$ ipython --no-banner

In [1]: import numpy as np

In [2]: np.set_printoptions(suppress=True, linewidth=160)

In [3]: data = np.diag(np.array([2, 3, 0, 1]))

In [4]: data
Out[4]: 
array([[2, 0, 0, 0],
       [0, 3, 0, 0],
       [0, 0, 0, 0],
       [0, 0, 0, 1]])

In [5]: # symmetric, so the eigenvalues are real

In [6]: print(np.round(np.sort(np.linalg.eigvals(data)), 2))
[0. 1. 2. 3.]

In [7]: print([int(np.linalg.matrix_rank(np.linalg.matrix_power(data, p))) for p in range(1, 5)])
[3, 3, 3, 3]

In [8]: left, sig, VT = np.linalg.svd(data)

In [9]: evecs = VT[:(sig > 1e-8).sum()]

In [10]: rng = np.random.default_rng(350749)

In [11]: x = data[2] + 3 * data[3] + rng.integers(2) * np.eye(4)[3]

In [12]: print(x)
[0. 0. 0. 4.]

In [13]: print(evecs.T @ evecs)
[[1. 0. 0. 0.]
 [0. 1. 0. 0.]
 [0. 0. 0. 0.]
 [0. 0. 0. 1.]]

In [14]: np.allclose(evecs.T @ evecs @ x, x)
Out[14]: True

In [15]: (data + data.T) / 2
Out[15]: 
array([[2., 0., 0., 0.],
       [0., 3., 0., 0.],
       [0., 0., 0., 0.],
       [0., 0., 0., 1.]])

In [16]: print(np.linalg.matrix_power(data, 3))
[[ 8  0  0  0]
 [ 0 27  0  0]
 [ 0  0  0  0]
 [ 0  0  0  1]]

In [17]: data @ data
Out[17]: 
array([[4, 0, 0, 0],
       [0, 9, 0, 0],
       [0, 0, 0, 0],
       [0, 0, 0, 1]])

In [18]: data.inv()
Traceback (most recent call last):
  Cell In[18], line 1
    data.inv()
AttributeError: 'numpy.ndarray' object has no attribute 'inv'


In [19]: print(np.round(np.abs(np.linalg.eigvals(data)).max(), 2))
3.0

In [20]: np.trace(data)
Out[20]: np.int64(6)

In [21]: np.allclose(data @ data.T, data.T @ data)
Out[21]: True

In [22]: round(np.linalg.det(data), 2)
Out[22]: np.float64(0.0)
